% ipython --no-banner

In [1]: import numpy as np

In [2]: np.set_printoptions(precision=4, suppress=True, linewidth=140)

In [3]: rnd = lambda a: np.round(a, 4) + 0

In [4]: W0 = np.load("x.npy")

In [5]: W0
Out[5]: 
array([[0, 0, 0, 1, 0, 0, 0, 0, 0, 0],
       [0, 0, 0, 0, 1, 0, 0, 0, 0, 0],
       [0, 0, 1, 0, 0, 0, 0, 0, 0, 0],
       [0, 0, 0, 0, 0, 0, 0, 0, 1, 0],
       [0, 0, 0, 0, 0, 0, 0, 0, 0, 1],
       [0, 0, 0, 0, 0, 1, 0, 0, 0, 0],
       [0, 1, 0, 0, 0, 0, 0, 0, 0, 0],
       [0, 0, 0, 0, 0, 0, 0, 1, 0, 0],
       [0, 0, 0, 0, 0, 0, 1, 0, 0, 0],
       [1, 0, 0, 0, 0, 0, 0, 0, 0, 0]])

In [6]: # 4 groups of indices that never mix

In [7]: r0 = np.array([5, 2, 3, 0, 2, 3, 2, 4, 1, 5])

In [8]: out = W0 + np.outer(r0, np.eye(10)[1])

In [9]: np.linalg.matrix_rank(np.linalg.inv(out) - np.linalg.inv(W0), tol=1e-8)
Out[9]: np.int64(1)

In [10]: rng = np.random.default_rng(857)

In [11]: M = np.eye(9, dtype=int)[rng.permutation(9)] * np.array([4, -4, -4, -1, 3, 2, 0, 2, 5])

In [12]: M
Out[12]: 
array([[ 0,  0,  0, -1,  0,  0,  0,  0,  0],
       [ 0,  0,  0,  0,  0,  0,  0,  2,  0],
       [ 0,  0,  0,  0,  0,  2,  0,  0,  0],
       [ 4,  0,  0,  0,  0,  0,  0,  0,  0],
       [ 0,  0,  0,  0,  0,  0,  0,  0,  0],
       [ 0,  0, -4,  0,  0,  0,  0,  0,  0],
       [ 0,  0,  0,  0,  3,  0,  0,  0,  0],
       [ 0, -4,  0,  0,  0,  0,  0,  0,  0],
       [ 0,  0,  0,  0,  0,  0,  0,  0,  5]])

In [13]: # null space of dimension 1

In [14]: lab = rng.permutation(9)

In [15]: lab
Out[15]: array([3, 0, 6, 1, 7, 4, 5, 8, 2])

In [16]: out = M[lab][:, lab]

In [17]: out
Out[17]: 
array([[ 0,  4,  0,  0,  0,  0,  0,  0,  0],
       [-1,  0,  0,  0,  0,  0,  0,  0,  0],
       [ 0,  0,  0,  0,  0,  3,  0,  0,  0],
       [ 0,  0,  0,  0,  2,  0,  0,  0,  0],
       [ 0,  0,  0, -4,  0,  0,  0,  0,  0],
       [ 0,  0,  0,  0,  0,  0,  0,  0,  0],
       [ 0,  0,  0,  0,  0,  0,  0,  0, -4],
       [ 0,  0,  0,  0,  0,  0,  0,  5,  0],
       [ 0,  0,  0,  0,  0,  0,  2,  0,  0]])

In [18]: U, sig, Vt = np.linalg.svd(out)

In [19]: vecs = Vt[:(sig > 1e-8).sum()]

In [20]: x0 = out[6] + 3 * out[2] + rng.integers(2) * np.eye(9)[1]

In [21]: x0
Out[21]: array([ 0.,  1.,  0.,  0.,  0.,  9.,  0.,  0., -4.])

In [22]: np.linalg.matrix_rank(np.vstack([out, x0]))
Out[22]: np.int64(8)

In [23]: np.diag(vecs.T @ vecs)
Out[23]: array([1., 1., 0., 1., 1., 1., 1., 1., 1.])

In [24]: np.allclose(vecs.T @ vecs @ x0, x0)
Out[24]: True

In [25]: rnd(np.linalg.norm(x0 - vecs.T @ vecs @ x0))
Out[25]: np.float64(0.0)

In [26]: vecs.T @ vecs
Out[26]: 
array([[1., 0., 0., 0., 0., 0., 0., 0., 0.],
       [0., 1., 0., 0., 0., 0., 0., 0., 0.],
       [0., 0., 0., 0., 0., 0., 0., 0., 0.],
       [0., 0., 0., 1., 0., 0., 0., 0., 0.],
       [0., 0., 0., 0., 1., 0., 0., 0., 0.],
       [0., 0., 0., 0., 0., 1., 0., 0., 0.],
       [0., 0., 0., 0., 0., 0., 1., 0., 0.],
       [0., 0., 0., 0., 0., 0., 0., 1., 0.],
       [0., 0., 0., 0., 0., 0., 0., 0., 1.]])

In [27]: M @ M.T
Out[27]: 
array([[ 1,  0,  0,  0,  0,  0,  0,  0,  0],
       [ 0,  4,  0,  0,  0,  0,  0,  0,  0],
       [ 0,  0,  4,  0,  0,  0,  0,  0,  0],
       [ 0,  0,  0, 16,  0,  0,  0,  0,  0],
       [ 0,  0,  0,  0,  0,  0,  0,  0,  0],
       [ 0,  0,  0,  0,  0, 16,  0,  0,  0],
       [ 0,  0,  0,  0,  0,  0,  9,  0,  0],
       [ 0,  0,  0,  0,  0,  0,  0, 16,  0],
       [ 0,  0,  0,  0,  0,  0,  0,  0, 25]])

In [28]: np.linalg.lstsq(M[:-1].T, M[-1])[2]
Out[28]: np.int32(7)

In [29]: rnd(np.trace(np.linalg.pinv(M) @ M))
Out[29]: np.float64(8.0)

In [30]: np.allclose(M[:-1].T @ np.linalg.lstsq(M[:-1].T, M[-1])[0], M[-1])
Out[30]: False

In [31]: data = np.load("w.npy")

In [32]: data
Out[32]: 
array([[ 1,  0,  1, -2, -1,  2, -1,  2, -2],
       [ 0,  0,  0,  0,  0,  0,  0,  0,  0],
       [ 0,  0,  0,  0,  0,  0,  0,  0,  0],
       [ 2,  0,  2, -4, -2,  4, -2,  4, -4],
       [ 1,  0,  1, -2, -1,  2, -1,  2, -2],
       [ 0,  0,  0,  0,  0,  0,  0,  0,  0],
       [ 0,  0,  0,  0,  0,  0,  0,  0,  0],
       [ 0,  0,  0,  0,  0,  0,  0,  0,  0]])

In [33]: # columns 0 and 2 are equal

In [34]: out = W0 + rng.integers(-2, 3, (10, 1)) @ rng.integers(-2, 3, (1, 10))

In [35]: out
Out[35]: 
array([[-4,  0,  2,  3,  0, -4, -2,  0, -4, -4],
       [ 4,  0, -2, -2,  1,  4,  2,  0,  4,  4],
       [-2,  0,  2,  1,  0, -2, -1,  0, -2, -2],
       [-4,  0,  2,  2,  0, -4, -2,  0, -3, -4],
       [-4,  0,  2,  2,  0, -4, -2,  0, -4, -3],
       [-4,  0,  2,  2,  0, -3, -2,  0, -4, -4],
       [ 2,  1, -1, -1,  0,  2,  1,  0,  2,  2],
       [ 4,  0, -2, -2,  0,  4,  2,  1,  4,  4],
       [ 4,  0, -2, -2,  0,  4,  3,  0,  4,  4],
       [-3,  0,  2,  2,  0, -4, -2,  0, -4, -4]])

In [36]: np.linalg.matrix_rank(out - W0, tol=1e-8)
Out[36]: np.int64(1)

In [37]: np.abs(out - W0).sum(axis=1)
Out[37]: array([22, 22, 11, 22, 22, 22, 11, 22, 22, 22])

In [38]: out - W0
Out[38]: 
array([[-4,  0,  2,  2,  0, -4, -2,  0, -4, -4],
       [ 4,  0, -2, -2,  0,  4,  2,  0,  4,  4],
       [-2,  0,  1,  1,  0, -2, -1,  0, -2, -2],
       [-4,  0,  2,  2,  0, -4, -2,  0, -4, -4],
       [-4,  0,  2,  2,  0, -4, -2,  0, -4, -4],
       [-4,  0,  2,  2,  0, -4, -2,  0, -4, -4],
       [ 2,  0, -1, -1,  0,  2,  1,  0,  2,  2],
       [ 4,  0, -2, -2,  0,  4,  2,  0,  4,  4],
       [ 4,  0, -2, -2,  0,  4,  2,  0,  4,  4],
       [-4,  0,  2,  2,  0, -4, -2,  0, -4, -4]])

In [39]: def softmax(z):
    ...:     e = np.exp(z - z.max(axis=-1, keepdims=True))
    ...:     return e / e.sum(axis=-1, keepdims=True)
    ...: 

In [40]: rnd(softmax(data).sum(axis=1))
Out[40]: array([1., 1., 1., 1., 1., 1., 1., 1.])

In [41]: S = data @ data.T / np.sqrt(9)

In [42]: softmax(S).round(6).argmax(axis=1)
Out[42]: array([3, 0, 0, 3, 3, 0, 0, 0])
